% python3 -q
>>> import numpy as np
>>> from numpy import linalg as LA
>>> np.set_printoptions(precision=2, suppress=True, linewidth=200)
>>> arr = np.load("x.npy")
>>> arr
array([[ 0.33, -0.13, -0.93],
       [-0.13,  0.97, -0.19],
       [-0.93, -0.19, -0.31]])
>>> np.allclose(arr @ arr.T, arr.T @ arr)
True
>>> np.round(LA.matrix_power(arr, 2), 2) + 0
array([[1., 0., 0.],
       [0., 1., 0.],
       [0., 0., 1.]])
>>> arr.inv()
Traceback (most recent call last):
  File "<python-input-7>", line 1, in <module>
    arr.inv()
    ^^^^^^^
AttributeError: 'numpy.ndarray' object has no attribute 'inv'
>>> np.sort(np.abs(LA.eigvals(arr)))
array([1., 1., 1.])
>>> np.trace(arr)
np.float64(1.0)
>>> np.allclose(arr, arr.T)
True
>>> w, V = LA.eigh(arr)
>>> LA.eigvalsh(arr @ arr)
array([1., 1., 1.])
>>> (w > 1e-8).sum(), (w < -1e-8).sum()
(np.int64(2), np.int64(1))
>>> w
array([-1.,  1.,  1.])
>>> LA.eigvalsh(arr + -2 * np.eye(3))
array([-3., -1., -1.])
>>> q, R = LA.qr(arr)
>>> q
array([[-0.33,  0.13,  0.93],
       [ 0.13, -0.97,  0.19],
       [ 0.93,  0.19,  0.31]])
>>> np.abs(np.diag(R))
array([1., 1., 1.])
>>> np.allclose(R.T @ R, arr.T @ arr)
True
>>> q.shape, R.shape
((3, 3), (3, 3))
>>> abs(R[0, 0]), round(LA.norm(arr[:, 0]), 2)
(np.float64(1.0), np.float64(1.0))
>>> W1 = np.array([[-1, -1], [0, 2], [-2, 1]])
>>> beta = np.array([4, 2])
>>> hid = np.maximum(arr @ W1 + beta, 0)
>>> LA.matrix_rank(hid)
np.int64(2)
>>> (hid > 0).astype(int)
array([[1, 1],
       [1, 1],
       [1, 1]])
>>> Z = np.array([[3, -3], [-1, 1]])
>>> hid @ Z
array([[ 16.13, -16.13],
       [  9.63,  -9.63],
       [ 14.39, -14.39]])
>>> W1 @ Z
array([[-2,  2],
       [-2,  2],
       [-7,  7]])
>>> x0 = np.array([-6, -4, 7])
>>> [p for p in range(1, 25) if np.allclose(LA.matrix_power(arr, p), np.eye(3))]
[2, 4, 6, 8, 10, 12, 14, 16, 18, 20, 22, 24]
>>> np.round(np.sort(np.abs(np.degrees(np.angle(LA.eigvals(arr))))), 2) + 0
array([  0.,   0., 180.])
>>> LA.inv(arr)
array([[ 0.33, -0.13, -0.93],
       [-0.13,  0.97, -0.19],
       [-0.93, -0.19, -0.31]])
>>> np.round(LA.det(arr), 2)
np.float64(-1.0)
>>> m1 = np.loadtxt("run6.csv", delimiter=",")
>>> m1
array([[0., 1., 0., 0.],
       [0., 0., 0., 1.],
       [0., 0., 1., 0.],
       [1., 0., 0., 0.]])
>>> hat = np.triu(np.array([[2, 0, 3, 1], [3, 2, 1, 0], [2, 3, 0, 0], [0, 0, 0, 1]]), 1) + np.eye(4)
>>> other = hat @ m1 @ LA.inv(hat)
>>> np.trace(other), np.trace(m1)
(np.float64(1.0), np.float64(1.0))
>>> u = np.array([-6, 1, 1])
>>> np.round(np.correlate(arr[2], arr[1], "full"), 2) + 0
array([ 0.17, -0.87,  0.  , -0.27,  0.04])
>>> q, V = LA.qr(m1[:, :1])[0], LA.qr(m1[:, 1:])[0]
>>> sv = LA.svd(q.T @ V, compute_uv=False)
>>> round(float(LA.norm(q @ q.T - V @ V.T, 2)), 2)
1.0
>>> rng = np.random.default_rng(54)
>>> lab = rng.permutation(3)
>>> lab
array([0, 2, 1])
>>> other = arr[lab][:, lab]
>>> other
array([[ 0.33, -0.93, -0.13],
       [-0.93, -0.31, -0.19],
       [-0.13, -0.19,  0.97]])
>>> J = np.loadtxt("arr.csv", delimiter=",")
>>> J
array([[ 1.,  4., 20.,  0.,  5.,  2.,  4.,  4.,  3.,  2.],
       [ 4.,  3., 10.,  2.,  0.,  4.,  2.,  5.,  5.,  1.],
       [ 3.,  1., 25.,  2.,  0.,  5.,  5.,  2.,  2.,  5.],
       [ 0.,  1.,  0.,  1.,  4.,  5.,  0.,  5.,  2.,  1.],
       [ 0.,  5.,  0.,  4.,  3.,  1.,  0.,  5.,  2.,  2.]])
>>> other = J[0, 0] * J[1:] - np.outer(J[1:, 0], J[0])
>>> other
array([[  0., -13., -70.,   2., -20.,  -4., -14., -11.,  -7.,  -7.],
       [  0., -11., -35.,   2., -15.,  -1.,  -7., -10.,  -7.,  -1.],
       [  0.,   1.,   0.,   1.,   4.,   5.,   0.,   5.,   2.,   1.],
       [  0.,   5.,   0.,   4.,   3.,   1.,   0.,   5.,   2.,   2.]])
>>> np.flatnonzero(~other.round(6).any(axis=1))
array([], dtype=int64)
>>> J[:, 0] / J[0, 0]
array([1., 4., 3., 0., 0.])
>>> other = np.array([[9, 3, -6],
...     [6, -4, -3],
...     [8, 5, -6],
...     [4, -1, -8],
...     [0, 5, -6],
...     [1, 0, -6],
...     [9, 1, -3],
...     [-2, -7, 4],
...     [2, -6, -1],
...     [-8, -9, -5]])
>>> np.einsum("ij->j", J)
array([ 8., 14., 55.,  9., 12., 17., 11., 21., 14., 11.])
>>> np.einsum("ik,kj->ji", J, other)
array([[ 213.,  156.,  251.,    1.,   25.],
       [  52.,  -24.,   62.,  -41.,  -74.],
       [-189., -129., -251.,  -52.,  -63.]])
>>> np.vstack([J, other.T]).shape
(8, 10)
>>> np.einsum("ik,kj->ij", J, other)
array([[ 213.,   52., -189.],
       [ 156.,  -24., -129.],
       [ 251.,   62., -251.],
       [   1.,  -41.,  -52.],
       [  25.,  -74.,  -63.]])
>>> J @ other
array([[ 213.,   52., -189.],
       [ 156.,  -24., -129.],
       [ 251.,   62., -251.],
       [   1.,  -41.,  -52.],
       [  25.,  -74.,  -63.]])
>>> np.einsum("ij,ij->i", J, J)
array([491., 200., 722.,  73.,  84.])
>>> left, sv = LA.svd(J)
Traceback (most recent call last):
  File "<python-input-63>", line 1, in <module>
    left, sv = LA.svd(J)
    ^^^^^^^^
ValueError: too many values to unpack (expected 2)
>>> left, sv, Vt = LA.svd(J, full_matrices=False)
>>> round(float(np.sqrt((sv ** 2).sum())), 2), np.round(LA.norm(J), 2)
(39.62, np.float64(39.62))
>>> np.cumsum(sv ** 2) / np.sum(sv ** 2)
array([0.86, 0.96, 0.98, 0.99, 1.  ])
>>> np.round(left.T @ left, 2) + 0
array([[1., 0., 0., 0., 0.],
       [0., 1., 0., 0., 0.],
       [0., 0., 1., 0., 0.],
       [0., 0., 0., 1., 0.],
       [0., 0., 0., 0., 1.]])
>>> np.abs(left[:, 0]).round(6).argmax()
np.int64(2)
>>> np.round(left.T @ J @ Vt.T, 2) + 0
array([[36.74,  0.  ,  0.  ,  0.  ,  0.  ],
       [ 0.  , 12.26,  0.  ,  0.  ,  0.  ],
       [ 0.  ,  0.  ,  5.88,  0.  ,  0.  ],
       [ 0.  ,  0.  ,  0.  ,  4.6 ,  0.  ],
       [ 0.  ,  0.  ,  0.  ,  0.  ,  3.79]])
>>> sv / sv[0]
array([1.  , 0.33, 0.16, 0.13, 0.1 ])
>>> np.round(Vt @ Vt.T, 2) + 0
array([[1., 0., 0., 0., 0.],
       [0., 1., 0., 0., 0.],
       [0., 0., 1., 0., 0.],
       [0., 0., 0., 1., 0.],
       [0., 0., 0., 0., 1.]])
>>> np.allclose(left * sv @ Vt, J)
True
>>> np.abs(Vt[0])
array([0.11, 0.12, 0.91, 0.07, 0.09, 0.18, 0.18, 0.17, 0.14, 0.15])
>>> other = np.array([[9, 7, 8, 5, 7, 7],
...     [7, 7, 1, 6, 5, 4],
...     [0, 6, 1, 7, 5, 3],
...     [8, 9, 0, 3, 4, 1],
...     [1, 4, 0, 8, 9, 3],
...     [1, 9, 4, 4, 5, 7]])
>>> other[-1] = other[0]
>>> W0 = other + 0.02 * np.eye(6)
>>> W0
array([[9.02, 7.  , 8.  , 5.  , 7.  , 7.  ],
       [7.  , 7.02, 1.  , 6.  , 5.  , 4.  ],
       [0.  , 6.  , 1.02, 7.  , 5.  , 3.  ],
       [8.  , 9.  , 0.  , 3.02, 4.  , 1.  ],
       [1.  , 4.  , 0.  , 8.  , 9.02, 3.  ],
       [9.  , 7.  , 8.  , 5.  , 7.  , 7.02]])
>>> u = np.array([0, 2, -2])
>>> np.convolve(W0[5], u)
array([  0.  ,  18.  ,  -4.  ,   2.  ,  -6.  ,   4.  ,   0.04, -14.04])
>>> u, g = W0[1], W0[5]
>>> round(float(u @ u), 2)
176.28
>>> u @ g
np.float64(213.22)
>>> p = (u @ g) / (u @ u) * u
>>> LA.matrix_rank(np.outer(u, g))
np.int64(1)
>>> g - p
array([ 0.53, -1.49,  6.79, -2.26,  0.95,  2.18])
>>> round((g - p) @ u, 2)
np.float64(-0.0)
>>> p
array([8.47, 8.49, 1.21, 7.26, 6.05, 4.84])
>>> ang = np.radians(72)
>>> R = np.eye(6)
>>> R[1, 1] = R[0, 0] = np.cos(ang)
>>> R[1, 0], R[0, 1] = -np.sin(ang), np.sin(ang)
>>> R
array([[ 0.31,  0.95,  0.  ,  0.  ,  0.  ,  0.  ],
       [-0.95,  0.31,  0.  ,  0.  ,  0.  ,  0.  ],
       [ 0.  ,  0.  ,  1.  ,  0.  ,  0.  ,  0.  ],
       [ 0.  ,  0.  ,  0.  ,  1.  ,  0.  ,  0.  ],
       [ 0.  ,  0.  ,  0.  ,  0.  ,  1.  ,  0.  ],
       [ 0.  ,  0.  ,  0.  ,  0.  ,  0.  ,  1.  ]])
>>> other = W0 @ R.T
>>> np.abs(other - W0).max(axis=0)
array([ 5.71, 13.83,  0.  ,  0.  ,  0.  ,  0.  ])
>>> round(LA.det(R), 2), np.round(np.trace(R), 2)
(np.float64(1.0), np.float64(4.62))
